$ python -q
>>> import numpy as np
>>> from numpy import linalg as LA
>>> np.set_printoptions(precision=4, suppress=True, linewidth=100)
>>> Y = np.array([[-7, -4, 5], [-6, -3, 5], [-3, 9, 3]])
>>> W0 = np.tril(Y)
>>> W0
array([[-7,  0,  0],
       [-6, -3,  0],
       [-3,  9,  3]])
>>> np.round(LA.norm(W0, 2) / LA.norm(W0), 4)
np.float64(0.7468)
>>> round(np.log10(LA.cond(W0)))
1
>>> u = np.array([-1, 2, 1])
>>> Y = W0 + np.outer(u, np.eye(3)[1])
>>> Y
array([[-7., -1.,  0.],
       [-6., -1.,  0.],
       [-3., 10.,  3.]])
>>> LA.matrix_rank(LA.inv(Y) - LA.inv(W0), tol=1e-8)
np.int64(1)
>>> LA.matrix_rank(W0 - W0[0, 0] * np.eye(3))
np.int64(2)
>>> data = np.array([[-2, 1, -2, 1, -2, 1],
...     [0, -4, 0, -4, 0, -4],
...     [1, -5, 1, -5, 1, -5],
...     [-2, 1, -2, 1, -2, 1],
...     [0, -4, 0, -4, 0, -4],
...     [1, -5, 1, -5, 1, -5]])
>>> # rows and columns are dependent
>>> rng = np.random.default_rng(610198)
>>> lab = rng.permutation(6)
>>> lab
array([4, 0, 5, 2, 3, 1])
>>> Y = data[lab][:, lab]
>>> round(LA.det(Y), 4), np.round(LA.det(data[lab]), 4)
(np.float64(0.0), np.float64(0.0))
>>> np.allclose(Y, data)
False
>>> np.round(np.sort(np.abs(LA.eigvals(Y))), 4) + 0
array([0., 0., 0., 0., 0., 9.])
>>> np.trace(Y)
np.int64(-9)
>>> LA.matrix_rank(data, rtol=0.1)
np.int64(2)
>>> LA.cond(data) > 100
np.True_
>>> [round(float(x), 4) for x in LA.svd(data, compute_uv=False)[:3]]
[16.1146, 4.7244, 0.0]
>>> np.round(LA.norm(data, 2) / LA.norm(data), 4)
np.float64(0.9596)
>>> Y = data / np.sqrt((data ** 2).mean(axis=1, keepdims=True))
>>> LA.norm(Y, axis=1)
array([2.4495, 2.4495, 2.4495, 2.4495, 2.4495, 2.4495])
>>> LA.matrix_rank(data - data.mean(axis=1, keepdims=True))
np.int64(1)
>>> data - data.mean(axis=1, keepdims=True)
array([[-1.5,  1.5, -1.5,  1.5, -1.5,  1.5],
       [ 2. , -2. ,  2. , -2. ,  2. , -2. ],
       [ 3. , -3. ,  3. , -3. ,  3. , -3. ],
       [-1.5,  1.5, -1.5,  1.5, -1.5,  1.5],
       [ 2. , -2. ,  2. , -2. ,  2. , -2. ],
       [ 3. , -3. ,  3. , -3. ,  3. , -3. ]])
>>> rk = LA.matrix_rank(data)
>>> rk
np.int64(2)
>>> N = LA.svd(data)[2][rk:].T
>>> np.round(data @ N, 4) + 0
array([[0., 0., 0., 0.],
       [0., 0., 0., 0.],
       [0., 0., 0., 0.],
       [0., 0., 0., 0.],
       [0., 0., 0., 0.],
       [0., 0., 0., 0.]])
>>> [int(LA.matrix_rank(data[:i])) for i in range(1, len(data) + 1)]
[1, 2, 2, 2, 2, 2]
>>> np.round(N @ N.T, 4) + 0
array([[ 0.6667,  0.    , -0.3333,  0.    , -0.3333,  0.    ],
       [ 0.    ,  0.6667,  0.    , -0.3333,  0.    , -0.3333],
       [-0.3333,  0.    ,  0.6667,  0.    , -0.3333,  0.    ],
       [ 0.    , -0.3333,  0.    ,  0.6667,  0.    , -0.3333],
       [-0.3333,  0.    , -0.3333,  0.    ,  0.6667,  0.    ],
       [ 0.    , -0.3333,  0.    , -0.3333,  0.    ,  0.6667]])
>>> N.shape
(6, 4)
>>> LA.matrix_rank(data.T @ data), LA.matrix_rank(data @ data.T)
(np.int64(2), np.int64(2))
>>> [int(LA.matrix_rank(data[:, :j + 1])) for j in range(6)]
[1, 2, 2, 2, 2, 2]
